>>> import numpy as np
>>> np.set_printoptions(suppress=True, linewidth=160)
>>> rnd = lambda a: np.round(a, 1) + 0
>>> K = np.loadtxt("mat.csv", delimiter=",")
>>> K
array([[ 3.,  3., -2.,  0.],
       [ 0.,  0.,  0.,  0.],
       [ 3.,  3., -2.,  0.],
       [-3.,  0.,  2., -2.],
       [ 2.,  6., -3.,  0.],
       [-3.,  0.,  1.,  0.],
       [ 0.,  0.,  0.,  0.],
       [ 0.,  0.,  0.,  0.],
       [ 0.,  0.,  0.,  0.],
       [-4.,  3.,  0.,  0.],
       [ 3.,  3., -2.,  0.],
       [-3.,  0.,  2., -2.],
       [-3.,  0.,  1.,  0.],
       [-6.,  0.,  3., -2.],
       [-3.,  0.,  2., -2.],
       [ 0.,  0.,  0.,  0.],
       [ 0.,  0.,  0.,  0.],
       [-4.,  3.,  0.,  0.],
       [-1.,  3., -1.,  0.],
       [ 0.,  0.,  0.,  0.],
       [ 0.,  3., -1.,  0.],
       [-6.,  0.,  3., -2.],
       [ 0.,  0.,  0.,  0.],
       [-3.,  3.,  1., -2.],
       [-3.,  0.,  2., -2.],
       [-3.,  0.,  1.,  0.],
       [-6.,  0.,  3., -2.],
       [-6.,  0.,  3., -2.],
       [ 0.,  0.,  0.,  0.],
       [ 0.,  0.,  0.,  0.],
       [ 3.,  3., -2.,  0.],
       [-3.,  0.,  1.,  0.],
       [-6.,  0.,  3., -2.],
       [ 3.,  3., -2.,  0.],
       [-4.,  3.,  0.,  0.],
       [ 0.,  0.,  0.,  0.],
       [ 2.,  6., -3.,  0.]])
>>> # rows 0 and 2 are equal
>>> x = np.array([2, 2, 1, 1])
>>> target = K @ x
>>> target
array([ 10.,   0.,  10.,  -6.,  13.,  -5.,   0.,   0.,   0.,  -2.,  10.,  -6.,  -5., -11.,  -6.,   0.,   0.,  -2.,   3.,   0.,   5., -11.,   0.,  -1.,  -6.,
        -5., -11., -11.,   0.,   0.,  10.,  -5., -11.,  10.,  -2.,   0.,  13.])
>>> rng = np.random.default_rng(7856)
>>> target = target + 0.3 * rng.normal(size=37)
>>> rnd(target)
array([  9.7,   0.6,  10.6,  -5.8,  12.7,  -5.2,   0.2,  -0.1,  -0.4,  -2.2,  10.6,  -6.2,  -5.4, -11.5,  -6.5,   0. ,  -0.2,  -2.1,   2.7,   0.3,   4.8,
       -10.6,   0.1,  -0.9,  -6.1,  -5.3, -11.5, -10.9,  -0.4,  -0.4,  10.6,  -5. , -11.6,   9.7,  -1.9,  -0.1,  12.9])
>>> c, *_ = np.linalg.lstsq(K, target)
>>> rnd(c)
array([2.2, 2.2, 1.5, 1.2])
>>> O, Rm = np.linalg.qr(K)
>>> rnd(O)
array([[-0.2, -0.2, -0.2,  0.2],
       [ 0. ,  0. ,  0. ,  0. ],
       [-0.2, -0.2, -0.2,  0.2],
       [ 0.2,  0. , -0.3, -0.2],
       [-0.1, -0.5,  0. , -0.2],
       [ 0.2,  0. ,  0.1,  0.3],
       [ 0. ,  0. ,  0. ,  0. ],
       [ 0. ,  0. ,  0. ,  0. ],
       [ 0. ,  0. ,  0. ,  0. ],
       [ 0.2, -0.2,  0.3, -0.1],
       [-0.2, -0.2, -0.2,  0.2],
       [ 0.2,  0. , -0.3, -0.2],
       [ 0.2,  0. ,  0.1,  0.3],
       [ 0.3,  0. , -0.1,  0.1],
       [ 0.2,  0. , -0.3, -0.2],
       [ 0. ,  0. ,  0. ,  0. ],
       [ 0. ,  0. ,  0. ,  0. ],
       [ 0.2, -0.2,  0.3, -0.1],
       [ 0.1, -0.2,  0.2, -0.3],
       [ 0. ,  0. ,  0. ,  0. ],
       [ 0. , -0.2,  0. ,  0.4],
       [ 0.3,  0. , -0.1,  0.1],
       [ 0. ,  0. ,  0. ,  0. ],
       [ 0.2, -0.2, -0.3,  0.2],
       [ 0.2,  0. , -0.3, -0.2],
       [ 0.2,  0. ,  0.1,  0.3],
       [ 0.3,  0. , -0.1,  0.1],
       [ 0.3,  0. , -0.1,  0.1],
       [ 0. ,  0. ,  0. ,  0. ],
       [ 0. ,  0. ,  0. ,  0. ],
       [-0.2, -0.2, -0.2,  0.2],
       [ 0.2,  0. ,  0.1,  0.3],
       [ 0.3,  0. , -0.1,  0.1],
       [-0.2, -0.2, -0.2,  0.2],
       [ 0.2, -0.2,  0.3, -0.1],
       [ 0. ,  0. ,  0. ,  0. ],
       [-0.1, -0.5,  0. , -0.2]])
>>> rnd(np.trace(O @ O.T))
np.float64(4.0)
>>> rnd(O.T @ O)
array([[1., 0., 0., 0.],
       [0., 1., 0., 0.],
       [0., 0., 1., 0.],
       [0., 0., 0., 1.]])
>>> rnd(abs(Rm[0, 0])), rnd(np.linalg.norm(K[:, 0]))
(np.float64(19.1), np.float64(19.1))
>>> np.allclose(Rm.T @ Rm, K.T @ K)
True
